% python3 -q
>>> import numpy as np
>>> from numpy import linalg as LA
>>> np.set_printoptions(suppress=True, linewidth=100)
>>> rnd = lambda a: np.round(a, 2) + 0
>>> E = np.abs(np.array([[1, -2, 2, -3, 3, 4, 3, -5, -3, 1, 5],
...     [-1, 0, -4, -5, 1, -1, 4, 2, -3, 2, -4],
...     [5, 2, -1, -3, -5, 1, -3, 3, 3, -5, -5],
...     [3, -4, -3, 3, 0, 3, 2, -5, -3, 4, -3],
...     [-5, 4, 4, 5, -1, 0, 4, 0, -4, 0, -3],
...     [3, -4, -4, -4, -1, 0, -5, 0, 3, -5, -2],
...     [5, -3, 2, -2, -5, 2, -4, 2, -3, 4, 0],
...     [4, 3, 0, 0, 0, -1, -4, -2, -4, -3, -2],
...     [-2, 0, -3, 2, 0, -3, -3, -2, -1, 3, 3],
...     [0, 1, -4, 1, -1, 2, 4, 3, 5, 4, -5],
...     [5, 1, -1, -5, 5, -1, 3, 0, -2, 5, 1]])) + np.eye(11)
>>> E = E / E.sum(axis=1, keepdims=True)
>>> print(rnd(E))
[[0.06 0.06 0.06 0.09 0.09 0.12 0.09 0.15 0.09 0.03 0.15]
 [0.04 0.04 0.14 0.18 0.04 0.04 0.14 0.07 0.11 0.07 0.14]
 [0.14 0.05 0.05 0.08 0.14 0.03 0.08 0.08 0.08 0.14 0.14]
 [0.09 0.12 0.09 0.12 0.   0.09 0.06 0.15 0.09 0.12 0.09]
 [0.16 0.13 0.13 0.16 0.06 0.   0.13 0.   0.13 0.   0.1 ]
 [0.09 0.12 0.12 0.12 0.03 0.03 0.16 0.   0.09 0.16 0.06]
 [0.15 0.09 0.06 0.06 0.15 0.06 0.15 0.06 0.09 0.12 0.  ]
 [0.17 0.12 0.   0.   0.   0.04 0.17 0.12 0.17 0.12 0.08]
 [0.09 0.   0.13 0.09 0.   0.13 0.13 0.09 0.09 0.13 0.13]
 [0.   0.03 0.13 0.03 0.03 0.06 0.13 0.1  0.16 0.16 0.16]
 [0.17 0.03 0.03 0.17 0.17 0.03 0.1  0.   0.07 0.17 0.07]]
>>> print(rnd(E.sum(axis=1)))
[1. 1. 1. 1. 1. 1. 1. 1. 1. 1. 1.]
>>> print(rnd(LA.matrix_power(E, 2)))
[[0.12 0.08 0.08 0.1  0.07 0.05 0.13 0.07 0.1  0.12 0.09]
 [0.11 0.07 0.08 0.1  0.08 0.06 0.11 0.08 0.1  0.13 0.09]
 [0.1  0.07 0.08 0.1  0.07 0.06 0.12 0.08 0.11 0.1  0.11]
 [0.1  0.07 0.08 0.09 0.05 0.06 0.12 0.09 0.11 0.12 0.11]
 [0.1  0.06 0.09 0.11 0.08 0.07 0.11 0.09 0.09 0.1  0.1 ]
 [0.09 0.06 0.09 0.1  0.07 0.07 0.12 0.08 0.1  0.12 0.11]
 [0.1  0.08 0.09 0.1  0.06 0.06 0.12 0.08 0.11 0.09 0.1 ]
 [0.09 0.06 0.08 0.09 0.06 0.07 0.13 0.09 0.11 0.11 0.1 ]
 [0.11 0.07 0.08 0.09 0.08 0.06 0.12 0.08 0.1  0.13 0.09]
 [0.11 0.06 0.08 0.09 0.07 0.06 0.12 0.07 0.11 0.14 0.1 ]
 [0.09 0.08 0.1  0.1  0.06 0.07 0.11 0.08 0.11 0.1  0.11]]
>>> print(rnd(np.sort(np.abs(LA.eigvals(E)))[::-1]))
[1.   0.2  0.16 0.16 0.14 0.14 0.11 0.09 0.09 0.07 0.07]
>>> p = np.eye(11)[4]
>>> for _ in range(7):
...     p = p @ E
...     print(p.round(2))
... 
[0.16 0.13 0.13 0.16 0.06 0.   0.13 0.   0.13 0.   0.1 ]
[0.1  0.06 0.09 0.11 0.08 0.07 0.11 0.09 0.09 0.1  0.1 ]
[0.1  0.07 0.08 0.1  0.07 0.06 0.12 0.08 0.1  0.11 0.1 ]
[0.1  0.07 0.08 0.1  0.07 0.06 0.12 0.08 0.1  0.11 0.1 ]
[0.1  0.07 0.08 0.1  0.07 0.06 0.12 0.08 0.1  0.11 0.1 ]
[0.1  0.07 0.08 0.1  0.07 0.06 0.12 0.08 0.1  0.11 0.1 ]
[0.1  0.07 0.08 0.1  0.07 0.06 0.12 0.08 0.1  0.11 0.1 ]
>>> print(np.allclose(E @ E.T, E.T @ E))
False
>>> print(rnd(LA.matrix_power(E, 4)))
[[0.1  0.07 0.08 0.1  0.07 0.06 0.12 0.08 0.1  0.11 0.1 ]
 [0.1  0.07 0.08 0.1  0.07 0.06 0.12 0.08 0.1  0.11 0.1 ]
 [0.1  0.07 0.08 0.1  0.07 0.06 0.12 0.08 0.1  0.11 0.1 ]
 [0.1  0.07 0.08 0.09 0.07 0.06 0.12 0.08 0.11 0.11 0.1 ]
 [0.1  0.07 0.08 0.1  0.07 0.06 0.12 0.08 0.1  0.11 0.1 ]
 [0.1  0.07 0.08 0.1  0.07 0.06 0.12 0.08 0.1  0.11 0.1 ]
 [0.1  0.07 0.08 0.1  0.07 0.06 0.12 0.08 0.1  0.11 0.1 ]
 [0.1  0.07 0.09 0.1  0.07 0.06 0.12 0.08 0.1  0.11 0.1 ]
 [0.1  0.07 0.08 0.1  0.07 0.06 0.12 0.08 0.1  0.11 0.1 ]
 [0.1  0.07 0.08 0.1  0.07 0.06 0.12 0.08 0.1  0.11 0.1 ]
 [0.1  0.07 0.08 0.1  0.07 0.06 0.12 0.08 0.1  0.11 0.1 ]]
>>> print(rnd((E - E.T) / 2))
[[ 0.    0.01 -0.04  0.   -0.04  0.01 -0.03 -0.01  0.    0.02 -0.01]
 [-0.01  0.    0.04  0.03 -0.05 -0.04  0.03 -0.03  0.05  0.02  0.05]
 [ 0.04 -0.04  0.    0.    0.   -0.05  0.01  0.04 -0.02  0.    0.05]
 [ 0.   -0.03  0.    0.   -0.08 -0.02  0.    0.07  0.    0.04 -0.04]
 [ 0.04  0.05  0.    0.08  0.   -0.02 -0.01  0.    0.06 -0.02 -0.03]
 [-0.01  0.04  0.05  0.02  0.02  0.    0.05 -0.02 -0.02  0.05  0.01]
 [ 0.03 -0.03 -0.01  0.    0.01 -0.05  0.   -0.05 -0.02  0.   -0.05]
 [ 0.01  0.03 -0.04 -0.07  0.    0.02  0.05  0.    0.04  0.01  0.04]
 [ 0.   -0.05  0.02  0.   -0.06  0.02  0.02 -0.04  0.   -0.02  0.03]
 [-0.02 -0.02  0.   -0.04  0.02 -0.05  0.   -0.01  0.02  0.    0.  ]
 [ 0.01 -0.05 -0.05  0.04  0.03 -0.01  0.05 -0.04 -0.03  0.    0.  ]]
>>> u = np.array([-1, 0, 2, -1, 3, 0, -1, -1, -1, -3, 2])
>>> M2 = E + np.outer(u, np.eye(11)[2])
>>> print(rnd(M2))
[[ 0.06  0.06 -0.94  0.09  0.09  0.12  0.09  0.15  0.09  0.03  0.15]
 [ 0.04  0.04  0.14  0.18  0.04  0.04  0.14  0.07  0.11  0.07  0.14]
 [ 0.14  0.05  2.05  0.08  0.14  0.03  0.08  0.08  0.08  0.14  0.14]
 [ 0.09  0.12 -0.91  0.12  0.    0.09  0.06  0.15  0.09  0.12  0.09]
 [ 0.16  0.13  3.13  0.16  0.06  0.    0.13  0.    0.13  0.    0.1 ]
 [ 0.09  0.12  0.12  0.12  0.03  0.03  0.16  0.    0.09  0.16  0.06]
 [ 0.15  0.09 -0.94  0.06  0.15  0.06  0.15  0.06  0.09  0.12  0.  ]
 [ 0.17  0.12 -1.    0.    0.    0.04  0.17  0.12  0.17  0.12  0.08]
 [ 0.09  0.   -0.87  0.09  0.    0.13  0.13  0.09  0.09  0.13  0.13]
 [ 0.    0.03 -2.87  0.03  0.03  0.06  0.13  0.1   0.16  0.16  0.16]
 [ 0.17  0.03  2.03  0.17  0.17  0.03  0.1   0.    0.07  0.17  0.07]]
>>> print(rnd(LA.det(M2) / LA.det(E)), rnd(1 + LA.solve(E, u)[2]))
3.72 3.72
>>> print(LA.matrix_rank(LA.inv(M2) - LA.inv(E), tol=1e-8))
1
>>> vec = np.array([3, 1, 1, 1, 2, 0, -1, 3, -2, 1, -2])
>>> rhs = E @ vec
>>> coef, lr = np.zeros(11), 1 / LA.norm(E, 2) ** 2
>>> for i in range(60):
...     coef -= lr * E.T @ (E @ coef - rhs)
...     if i % 10 == 0: print(i, round(LA.norm(E @ coef - rhs), 2))
... 
0 0.92
10 0.56
20 0.41
30 0.32
40 0.27
50 0.23
>>> print(rnd(LA.cond(E)))
28.89
>>> arr = np.load("dump.npy")
>>> print(arr)
[[ 0.54 -0.27 -1.35  1.17 -0.27  0.36  0.9 ]
 [-0.48  0.24  1.2  -1.04  0.24 -0.32 -0.8 ]
 [-0.66  0.33  1.65 -1.43  0.33 -0.44 -1.1 ]
 [-0.24  0.12  0.6  -0.52  0.12 -0.16 -0.4 ]
 [-0.42  0.21  1.05 -0.91  0.21 -0.28 -0.7 ]]
>>> print(rnd(np.trace(LA.pinv(arr) @ arr)))
1.0
>>> print(rnd(arr @ LA.pinv(arr) @ arr))
[[ 0.54 -0.27 -1.35  1.17 -0.27  0.36  0.9 ]
 [-0.48  0.24  1.2  -1.04  0.24 -0.32 -0.8 ]
 [-0.66  0.33  1.65 -1.43  0.33 -0.44 -1.1 ]
 [-0.24  0.12  0.6  -0.52  0.12 -0.16 -0.4 ]
 [-0.42  0.21  1.05 -0.91  0.21 -0.28 -0.7 ]]
>>> print(LA.lstsq(arr[:-1].T, arr[-1])[2])
1
>>> print(np.unique(arr.round(6), axis=0).shape)
(5, 7)
>>> M2 = arr / np.sqrt((arr ** 2).mean(axis=1, keepdims=True))
>>> print(LA.matrix_rank(M2) == LA.matrix_rank(arr))
True
>>> print(LA.matrix_rank(arr - arr.mean(axis=1, keepdims=True)))
1
>>> q, vecs = LA.qr(E[:, :9])[0], LA.qr(E[:, 9:])[0]
>>> sv = LA.svd(q.T @ vecs, compute_uv=False)
>>> print(rnd(sv))
[0.98 0.66]
>>> print((sv > 0.9).sum())
1
>>> theta = np.radians(36)
>>> R = np.eye(7)
>>> R[6, 6] = R[2, 2] = np.cos(theta)
>>> R[6, 2], R[2, 6] = -np.sin(theta), np.sin(theta)
>>> print(rnd(R))
[[ 1.    0.    0.    0.    0.    0.    0.  ]
 [ 0.    1.    0.    0.    0.    0.    0.  ]
 [ 0.    0.    0.81  0.    0.    0.    0.59]
 [ 0.    0.    0.    1.    0.    0.    0.  ]
 [ 0.    0.    0.    0.    1.    0.    0.  ]
 [ 0.    0.    0.    0.    0.    1.    0.  ]
 [ 0.    0.   -0.59  0.    0.    0.    0.81]]
>>> M2 = arr @ R.T
>>> print(rnd(LA.det(R)), rnd(np.trace(R)))
1.0 6.62
>>> print(rnd(np.abs(M2 - arr).max(axis=0)))
[0.   0.   0.96 0.   0.   0.   0.76]
>>> print(np.allclose(LA.norm(arr, axis=1), LA.norm(M2, axis=1)))
True
>>> print(rnd(LA.svd(arr, compute_uv=False)), rnd(LA.svd(M2, compute_uv=False)))
[4.32 0.   0.   0.   0.  ] [4.32 0.   0.   0.   0.  ]
>>> def softmax(z):
...     e = np.exp(z - z.max(axis=-1, keepdims=True))
...     return e / e.sum(axis=-1, keepdims=True)
... 
>>> print(rnd(softmax(E[6])))
[0.1  0.09 0.09 0.09 0.1  0.09 0.1  0.09 0.09 0.09 0.08]
>>> print(rnd(softmax(E).sum(axis=1)))
[1. 1. 1. 1. 1. 1. 1. 1. 1. 1. 1.]
>>> scores = E @ E.T / np.sqrt(11)
>>> print(rnd(softmax(scores + np.triu(np.full(scores.shape, -np.inf), 1))))
[[1.   0.   0.   0.   0.   0.   0.   0.   0.   0.   0.  ]
 [0.5  0.5  0.   0.   0.   0.   0.   0.   0.   0.   0.  ]
 [0.33 0.33 0.33 0.   0.   0.   0.   0.   0.   0.   0.  ]
 [0.25 0.25 0.25 0.25 0.   0.   0.   0.   0.   0.   0.  ]
 [0.2  0.2  0.2  0.2  0.2  0.   0.   0.   0.   0.   0.  ]
 [0.17 0.17 0.17 0.17 0.17 0.17 0.   0.   0.   0.   0.  ]
 [0.14 0.14 0.14 0.14 0.14 0.14 0.14 0.   0.   0.   0.  ]
 [0.12 0.12 0.12 0.12 0.12 0.12 0.13 0.13 0.   0.   0.  ]
 [0.11 0.11 0.11 0.11 0.11 0.11 0.11 0.11 0.11 0.   0.  ]
 [0.1  0.1  0.1  0.1  0.1  0.1  0.1  0.1  0.1  0.1  0.  ]
 [0.09 0.09 0.09 0.09 0.09 0.09 0.09 0.09 0.09 0.09 0.09]]
>>> K = np.loadtxt("w.csv", delimiter=",")
>>> print(K)
[[ 0.  0.  0. -3.]
 [ 0.  0.  0.  1.]
 [ 0.  0.  0.  1.]
 [-3.  1.  1.  0.]]
>>> u = np.array([0, 1])
>>> print(np.cross(K[3, :3], K[0, :3]))
[ 0.  0. -0.]
>>> print(np.convolve(K[3], u))
[ 0. -3.  1.  1.  0.]
>>> print(np.polyval(u, K[3]))
[1. 1. 1. 1.]
>>> m1 = np.array([[0.6, 0.8, -1.5, 1.1, -0.7, 0.1],
...     [-0.6, -0.2, 3.0, 1.5, 0.1, -1.4],
...     [0.2, 0.8, -0.3, -1.9, 0.9, 1.6],
...     [0.0, 1.9, -0.4, -0.7, -0.8, -0.2],
...     [0.1, 2.2, 1.0, 0.3, 0.7, 0.2],
...     [-1.5, 0.8, 0.9, -0.3, -0.1, -0.6],
...     [-0.2, -0.9, 0.4, 0.3, 0.3, -0.7],
...     [1.1, -0.1, -1.5, -0.8, 1.5, 1.9],
...     [-0.2, 0.0, 1.2, -0.4, -0.4, -2.7],
...     [0.3, 0.5, -0.2, -1.0, -3.2, -0.9],
...     [-1.0, -1.6, -0.2, -0.3, -0.1, -1.4]])
>>> print(m1)
[[ 0.6  0.8 -1.5  1.1 -0.7  0.1]
 [-0.6 -0.2  3.   1.5  0.1 -1.4]
 [ 0.2  0.8 -0.3 -1.9  0.9  1.6]
 [ 0.   1.9 -0.4 -0.7 -0.8 -0.2]
 [ 0.1  2.2  1.   0.3  0.7  0.2]
 [-1.5  0.8  0.9 -0.3 -0.1 -0.6]
 [-0.2 -0.9  0.4  0.3  0.3 -0.7]
 [ 1.1 -0.1 -1.5 -0.8  1.5  1.9]
 [-0.2  0.   1.2 -0.4 -0.4 -2.7]
 [ 0.3  0.5 -0.2 -1.  -3.2 -0.9]
 [-1.  -1.6 -0.2 -0.3 -0.1 -1.4]]
>>> U, sv, Vh = LA.svd(m1, full_matrices=False)
>>> print(np.abs(U[:, 0]).round(6).argmax())
1
>>> print(U.shape, sv.shape, Vh.shape)
(11, 6) (6,) (6, 6)
>>> print(rnd(U.T @ U))
[[1. 0. 0. 0. 0. 0.]
 [0. 1. 0. 0. 0. 0.]
 [0. 0. 1. 0. 0. 0.]
 [0. 0. 0. 1. 0. 0.]
 [0. 0. 0. 0. 1. 0.]
 [0. 0. 0. 0. 0. 1.]]
>>> W = np.array([[5, 7, 8, 7, 0, 8],
...     [9, 8, 9, 2, 4, 7],
...     [9, 8, 1, 4, 3, 1],
...     [8, 6, 2, 8, 6, 2],
...     [1, 6, 1, 4, 8, 3],
...     [7, 9, 6, 3, 1, 7]])
>>> coef = np.array([3, 3, 0, 1, 2, 1])
>>> H = np.maximum(m1 @ W + coef, 0)
>>> print((H > 0).astype(int))
[[1 1 1 1 1 1]
 [1 1 0 1 1 0]
 [1 1 1 0 1 1]
 [1 1 1 0 0 1]
 [1 1 1 1 1 1]
 [1 0 0 0 1 0]
 [0 0 0 1 1 0]
 [1 1 1 1 1 1]
 [0 0 0 0 0 0]
 [0 0 0 0 0 0]
 [0 0 0 0 0 0]]
>>> basis = np.array([[5, 2, 4], [3, 2, 4], [2, 0, 2], [1, 3, 5], [1, 4, 4], [2, 0, 5]])
>>> print((H @ basis).round(6).argmax(axis=1))
[2 2 2 2 2 2 2 2 0 0 0]
>>> q, vecs = LA.qr(m1[:, :1])[0], LA.qr(m1[:, 1:])[0]
>>> sv = LA.svd(q.T @ vecs, compute_uv=False)
>>> print(rnd(sv))
[0.7]
>>> print((sv > 0.9).sum())
0
>>> print(rnd(np.degrees(np.arccos(sv.clip(0, 1)))))
[45.51]
>>> M = np.loadtxt("block18.csv", delimiter=",")
>>> print(M)
[[ 0. -2.  5. -1.]
 [ 4. -5. -4.  2.]
 [-3. -3.  5. -1.]
 [ 4.  4. -4.  3.]
 [ 1.  2. -3. -2.]
 [-2.  2. -3. -5.]
 [-1.  5.  5.  3.]
 [-2.  1. -3.  4.]
 [-1. -2. -4.  4.]
 [-4. -5.  1.  3.]]
>>> hat = M @ LA.solve(M.T @ M, M.T)
>>> print(rnd(LA.eigvalsh(hat)))
[0. 0. 0. 0. 0. 0. 1. 1. 1. 1.]
>>> gram = np.cov(M, rowvar=False)
>>> print(rnd(np.corrcoef(M.T)))
[[ 1.    0.19 -0.45  0.11]
 [ 0.19  1.   -0.07 -0.08]
 [-0.45 -0.07  1.   -0.13]
 [ 0.11 -0.08 -0.13  1.  ]]
>>> print(rnd(LA.eigvalsh(gram)[::-1]))
[19.41 13.05  8.73  4.93]
>>> print(M.reshape(-1, 2))
[[ 0. -2.]
 [ 5. -1.]
 [ 4. -5.]
 [-4.  2.]
 [-3. -3.]
 [ 5. -1.]
 [ 4.  4.]
 [-4.  3.]
 [ 1.  2.]
 [-3. -2.]
 [-2.  2.]
 [-3. -5.]
 [-1.  5.]
 [ 5.  3.]
 [-2.  1.]
 [-3.  4.]
 [-1. -2.]
 [-4.  4.]
 [-4. -5.]
 [ 1.  3.]]
>>> print(M.reshape(2, -1))
[[ 0. -2.  5. -1.  4. -5. -4.  2. -3. -3.  5. -1.  4.  4. -4.  3.  1.  2. -3. -2.]
 [-2.  2. -3. -5. -1.  5.  5.  3. -2.  1. -3.  4. -1. -2. -4.  4. -4. -5.  1.  3.]]
>>> M.reshape(10, 5)
Traceback (most recent call last):
  File "<python-input-85>", line 1, in <module>
    M.reshape(10, 5)
    ~~~~~~~~~^^^^^^^
ValueError: cannot reshape array of size 40 into shape (10,5)
>>> blk = M.reshape(10, 2, -1)
>>> print(blk.sum(axis=1))
[[ 5. -3.]
 [ 0. -3.]
 [ 2. -4.]
 [ 0.  7.]
 [-2.  0.]
 [-5. -3.]
 [ 4.  8.]
 [-5.  5.]
 [-5.  2.]
 [-3. -2.]]
